$ ipython --no-banner

In [1]: import numpy as np

In [2]: import numpy.linalg as la

In [3]: np.set_printoptions(suppress=True, linewidth=140)

In [4]: M2 = np.array([[1.4, 0.6, -0.7, -1.0],
   ...:     [-0.2, 0.4, -1.5, -1.4],
   ...:     [-0.2, 0.3, 1.9, 1.0],
   ...:     [-0.1, -0.3, 0.9, 1.7],
   ...:     [-0.6, -0.2, -0.6, 0.9],
   ...:     [1.4, 0.9, -0.9, -0.4],
   ...:     [0.1, 0.0, -1.0, -1.4],
   ...:     [-0.1, -1.0, 0.3, 0.4],
   ...:     [0.1, 0.5, -0.2, 1.1]])

In [5]: Z = np.array([[-0.6, 0.4, 0.9, 1.0, -0.4, -1.0, 1.2, -0.5, -0.2, 0.2, 0.7, -1.4, 0.3, -0.1, 0.9],
   ...:     [-0.9, 1.0, -1.1, -0.1, -0.7, 0.7, 0.2, 0.1, -0.4, 1.3, 0.2, -1.3, 0.1, -2.1, 1.1],
   ...:     [1.3, 0.8, 1.4, 1.1, 0.2, 0.5, 0.8, 0.6, 0.7, 1.8, -1.0, -0.1, -0.9, -1.3, -0.6],
   ...:     [3.0, -1.9, 0.8, 0.2, -1.1, -1.2, -1.3, 0.3, 1.1, 0.5, 0.9, -1.2, 0.4, -0.9, 1.5]])

In [6]: A = M2 @ Z

In [7]: A.round(2)
Out[7]: 
array([[-5.29,  2.5 , -1.18,  0.37, -0.02, -0.13,  2.54, -1.36, -2.11, -0.7 ,  0.9 , -1.47,  0.71,  0.41,  0.84],
       [-6.39,  1.78, -3.84, -2.17,  1.04,  1.41,  0.46, -1.18, -2.71, -2.92,  0.18,  1.59,  0.77,  2.39, -0.94],
       [ 5.32, -0.16,  2.95,  2.06, -0.85,  0.16,  0.04,  1.57,  2.35,  4.27, -1.08, -1.5 , -1.34, -3.98,  0.51],
       [ 6.6 , -2.85,  2.86,  1.26, -1.44, -1.7 , -1.67,  1.07,  2.64,  2.06,  0.5 , -1.6 , -0.19, -2.06,  1.59],
       [ 2.46, -2.63, -0.44, -1.06, -0.73, -0.92, -2.41,  0.19,  0.77, -1.01,  0.95,  0.08,  0.7 ,  0.45,  0.95],
       [-4.02,  1.5 , -1.31,  0.24, -0.93, -0.74,  1.66, -1.27, -1.71, -0.37,  1.7 , -2.56,  1.16, -0.5 ,  2.19],
       [-5.56,  1.9 , -2.43, -1.28,  1.3 ,  1.08,  1.14, -1.07, -2.26, -2.48, -0.19,  1.64,  0.37,  2.55, -1.41],
       [ 2.55, -1.56,  1.75,  0.41,  0.36, -0.93, -0.6 ,  0.25,  1.07, -0.58, -0.21,  0.93, -0.24,  1.36, -0.77],
       [ 2.53, -1.71,  0.14,  0.05, -1.64, -1.17, -1.37,  0.21,  0.85,  0.86,  1.36, -2.09,  0.7 , -1.79,  2.41]])

In [8]: w1 = np.array([[3, 0, 0],
   ...:     [3, 3, 3],
   ...:     [0, 1, 2],
   ...:     [1, 3, 0],
   ...:     [0, 1, 1],
   ...:     [1, 1, 0],
   ...:     [1, 2, 0],
   ...:     [3, 2, 1],
   ...:     [3, 0, 2],
   ...:     [0, 3, 2],
   ...:     [2, 1, 3],
   ...:     [0, 0, 1],
   ...:     [2, 2, 0],
   ...:     [1, 2, 1],
   ...:     [2, 3, 1]])

In [9]: c = np.array([8, -9, 4])

In [10]: hid = np.maximum(A @ w1 + c, 0)

In [11]: np.round((hid > 0).mean(axis=0), 2)
Out[11]: array([0.67, 0.33, 0.67])

In [12]: Z = np.array([[0, 1, 0], [-3, -2, -2], [0, -2, -2]])

In [13]: w1 @ Z
Out[13]: 
array([[  0,   3,   0],
       [ -9,  -9, -12],
       [ -3,  -6,  -6],
       [ -9,  -5,  -6],
       [ -3,  -4,  -4],
       [ -3,  -1,  -2],
       [ -6,  -3,  -4],
       [ -6,  -3,  -6],
       [  0,  -1,  -4],
       [ -9, -10, -10],
       [ -3,  -6,  -8],
       [  0,  -2,  -2],
       [ -6,  -2,  -4],
       [ -6,  -5,  -6],
       [ -9,  -6,  -8]])

In [14]: W0, _ = la.qr(np.array([[1.0, 1.4, -0.3, 0.3, -0.5],
    ...:     [0.5, -1.5, 0.2, 1.6, 0.4],
    ...:     [2.8, 1.8, 0.0, -1.1, -0.8],
    ...:     [0.7, 0.6, 0.9, 0.0, -0.7],
    ...:     [-0.2, 1.6, -1.1, 0.5, -0.4]]))

In [15]: W0.round(2)
Out[15]: 
array([[-0.32,  0.3 , -0.08,  0.42, -0.79],
       [-0.16, -0.69, -0.39,  0.58,  0.15],
       [-0.9 ,  0.04, -0.13, -0.34,  0.22],
       [-0.23,  0.07,  0.8 ,  0.48,  0.29],
       [ 0.06,  0.66, -0.44,  0.38,  0.48]])

In [16]: vec = np.array([-1, -1, -1, -1, 0])

In [17]: h = np.maximum(W0 @ vec, 0)

In [18]: np.flatnonzero(h > 1e-9)
Out[18]: array([1, 2])

In [19]: np.round(np.tanh(W0 @ vec), 2)
Out[19]: array([-0.31,  0.58,  0.87, -0.81, -0.58])

In [20]: np.round(np.maximum(W0 @ (3 * vec), 0), 2)
Out[20]: array([0.  , 1.97, 4.  , 0.  , 0.  ])
